In [1]: import numpy as np

In [2]: np.set_printoptions(precision=2, suppress=True, linewidth=140)

In [3]: X = np.load("a.npy")

In [4]: X
Out[4]: 
array([[11, -8, -1,  7,  3],
       [-8, 14, -9, -6, -4],
       [-1, -9, 13, -2, -3],
       [ 7, -6, -2,  9, 11],
       [ 3, -4, -3, 11, 19]])

In [5]: # equal to its transpose

In [6]: rk = np.linalg.matrix_rank(X)

In [7]: rk
Out[7]: np.int64(3)

In [8]: ns = np.linalg.svd(X)[2][rk:].T

In [9]: [int(np.linalg.matrix_rank(X[:i])) for i in range(1, len(X) + 1)]
Out[9]: [1, 2, 3, 3, 3]

In [10]: [int(np.linalg.matrix_rank(X[:, :j + 1])) for j in range(5)]
Out[10]: [1, 2, 3, 3, 3]

In [11]: print([int(np.linalg.matrix_rank(np.delete(X, i, axis=0))) for i in range(5)])
[3, 3, 3, 3, 3]

In [12]: print(np.allclose(X @ ns, 0))
True

In [13]: B = X / np.linalg.norm(X, axis=1, keepdims=True)

In [14]: G = B @ B.T

In [15]: print(round(float(np.degrees(np.arccos(np.clip(G[1, 2], -1, 1)))), 2))
130.92

In [16]: np.linalg.norm(B, axis=1)
Out[16]: array([1., 1., 1., 1., 1.])

In [17]: print((G - 2 * np.eye(5)).round(6).argmax(axis=1))
[3 4 0 4 3]

In [18]: print(G[1])
[-0.79  1.   -0.66 -0.65 -0.43]

In [19]: left, s, Vh = np.linalg.svd(X)

In [20]: V = Vh[:(s > 1e-8).sum()]

In [21]: rng = np.random.default_rng(68279)

In [22]: x0 = X[1] + 3 * X[2] + rng.integers(2) * np.eye(5)[4]

In [23]: x0
Out[23]: array([-11., -13.,  30., -12., -12.])

In [24]: np.diag(V.T @ V)
Out[24]: array([0.67, 0.52, 0.69, 0.28, 0.83])

In [25]: np.linalg.matrix_rank(np.vstack([X, x0]))
Out[25]: np.int64(4)

In [26]: print(round(np.linalg.norm(x0 - V.T @ V @ x0), 2))
0.41

In [27]: print(np.allclose(V.T @ V @ x0, x0))
False
